>>> import numpy as np
>>> import numpy.linalg as la
>>> np.set_printoptions(precision=3, suppress=True, linewidth=160)
>>> tidy = lambda a: np.round(a, 3) + 0
>>> B = np.array([[0, -1, -1, 2], [2, -2, -1, -1], [2, 0, -1, 2], [1, 1, 0, -1]])
>>> B[-1] = B[0]
>>> X = B + 0.1 * np.eye(4)
>>> X
array([[ 0.1, -1. , -1. ,  2. ],
       [ 2. , -1.9, -1. , -1. ],
       [ 2. ,  0. , -0.9,  2. ],
       [ 0. , -1. , -1. ,  2.1]])
>>> Uu, sigma, VT = la.svd(X)
>>> np.argmax(sigma[:-1] / (sigma[1:] + 1e-6)) + 1
np.int64(3)
>>> tidy(sigma)
array([4.35 , 3.013, 1.684, 0.004])
>>> B = Uu[:, :3] @ np.diag(sigma[:3]) @ VT[:3]
>>> tidy(np.abs(X - B).max())
np.float64(0.003)
>>> tidy(la.norm(X - B, 2)), tidy(sigma[3])
(np.float64(0.004), np.float64(0.004))
>>> la.matrix_rank(X, rtol=0.05)
np.int64(3)
>>> tidy(la.norm(X - B) / la.norm(X))
np.float64(0.001)
>>> tidy(la.det(X[::-1]))
np.float64(-0.091)
>>> tidy(la.eigvals(X).sum().real)
np.float64(-0.6)
>>> tidy(np.poly(X))
array([ 1.   ,  0.6  ,  0.76 ,  0.826, -0.091])
>>> tidy(np.einsum("ij,ji->", X, X))
np.float64(-1.16)
>>> np.kron(np.eye(2, dtype=int), X)
array([[ 0.1, -1. , -1. ,  2. ,  0. , -0. , -0. ,  0. ],
       [ 2. , -1.9, -1. , -1. ,  0. , -0. , -0. , -0. ],
       [ 2. ,  0. , -0.9,  2. ,  0. ,  0. , -0. ,  0. ],
       [ 0. , -1. , -1. ,  2.1,  0. , -0. , -0. ,  0. ],
       [ 0. , -0. , -0. ,  0. ,  0.1, -1. , -1. ,  2. ],
       [ 0. , -0. , -0. , -0. ,  2. , -1.9, -1. , -1. ],
       [ 0. ,  0. , -0. ,  0. ,  2. ,  0. , -0.9,  2. ],
       [ 0. , -0. , -0. ,  0. ,  0. , -1. , -1. ,  2.1]])
>>> tidy(la.det(2 * X)), tidy(la.det(X))
(np.float64(-1.454), np.float64(-0.091))
>>> tidy(la.eigvals(X))
array([-0.9+0.j,  0.1+1.j,  0.1-1.j,  0.1+0.j])
>>> la.cond(X) > 100
np.True_
>>> [round(float(x), 3) for x in la.svd(X, compute_uv=False)[:3]]
[4.35, 3.013, 1.684]
>>> np.argsort(-la.norm(X, axis=0).round(6), kind="stable")[:3]
array([3, 0, 1])
>>> M = np.load("data.npy")
>>> M
array([[-12.707,  20.367, -23.317,  -1.852,  -6.452],
       [-12.142,  20.561, -24.321,  -1.059,  -6.274],
       [  1.155,   0.097,   8.724,  25.643,   5.099],
       [  0.427,   0.187,   6.579,  26.288,   5.703],
       [ 16.051,   7.662,   8.018,  14.126,   3.869],
       [ 15.898,   5.976,   7.445,  13.182,   4.856],
       [ 14.716,   8.744,   8.122,  11.778,   6.754],
       [ -0.219,  -0.003,   8.147,  26.685,   7.834],
       [ -1.118,   0.545,   8.973,  26.638,   7.119],
       [-12.169,  21.107, -24.737,  -1.961,  -5.336],
       [ 16.419,   7.463,   7.824,  12.739,   6.259],
       [  1.193,   0.8  ,  11.739,  29.054,   6.286],
       [ 13.894,   7.133,   7.904,  11.962,   6.639]])
>>> Xc = M - M.mean(axis=0)
>>> evecs = la.svd(Xc)[2][:3]
>>> B = Xc - Xc @ evecs.T @ evecs
>>> tidy(np.cov(Xc @ evecs.T, rowvar=False))
array([[455.887,   0.   ,   0.   ],
       [  0.   ,  97.32 ,   0.   ],
       [  0.   ,   0.   ,   1.454]])
>>> gram = np.cov(M, rowvar=False)
>>> np.argwhere(np.triu(np.abs(np.corrcoef(M.T)) > 0.8, 1))
array([[1, 2],
       [1, 3],
       [1, 4],
       [2, 3],
       [2, 4],
       [3, 4]])
>>> np.argsort(-M.std(axis=0).round(6), kind="stable")
array([2, 3, 0, 1, 4])
>>> np.median(M, axis=0)
array([ 1.155,  7.133,  7.904, 13.182,  5.703])
>>> gram.shape
(5, 5)
>>> tidy(np.polyfit(M[:, 2], M[:, 1], 1))
array([-0.52 ,  8.186])
>>> tidy(np.corrcoef(M.T))
array([[ 1.   , -0.474,  0.766,  0.304,  0.725],
       [-0.474,  1.   , -0.921, -0.976, -0.916],
       [ 0.766, -0.921,  1.   ,  0.84 ,  0.979],
       [ 0.304, -0.976,  0.84 ,  1.   ,  0.837],
       [ 0.725, -0.916,  0.979,  0.837,  1.   ]])
>>> tidy(M.std(axis=0))
array([10.809,  7.758, 13.731, 10.984,  5.181])
>>> Q, R = la.qr(M)
>>> tidy(np.trace(Q @ Q.T))
np.float64(5.0)
>>> tidy(Q.T @ Q)
array([[1., 0., 0., 0., 0.],
       [0., 1., 0., 0., 0.],
       [0., 0., 1., 0., 0.],
       [0., 0., 0., 1., 0.],
       [0., 0., 0., 0., 1.]])
>>> tidy(np.abs(np.diag(R)))
array([40.63 , 39.219, 20.316, 13.708,  3.898])
>>> np.allclose(R.T @ R, M.T @ M)
True
>>> Q.shape, R.shape
((13, 5), (5, 5))
>>> x0 = np.array([1, -2, 0, -2, -1])
>>> target = M @ x0
>>> tidy(la.pinv(M) @ M)
array([[1., 0., 0., 0., 0.],
       [0., 1., 0., 0., 0.],
       [0., 0., 1., 0., 0.],
       [0., 0., 0., 1., 0.],
       [0., 0., 0., 0., 1.]])
>>> tidy(la.solve(M.T @ M, M.T @ target))
array([ 1., -2.,  0., -2., -1.])
>>> tidy(la.lstsq(M, target)[0])
array([ 1., -2.,  0., -2., -1.])
>>> rng = np.random.default_rng(758)
>>> target = target + 0.02 * rng.normal(size=13)
>>> tidy(target)
array([-43.278, -44.87 , -55.381, -58.192, -31.387, -27.245, -33.042, -61.432, -62.624, -45.122, -30.263, -64.761, -30.924])
>>> c, *_ = la.lstsq(M, target)
>>> tidy(M.T @ (target - M @ c))
array([0., 0., 0., 0., 0.])
>>> tidy(la.norm(target - M @ c))
np.float64(0.07)
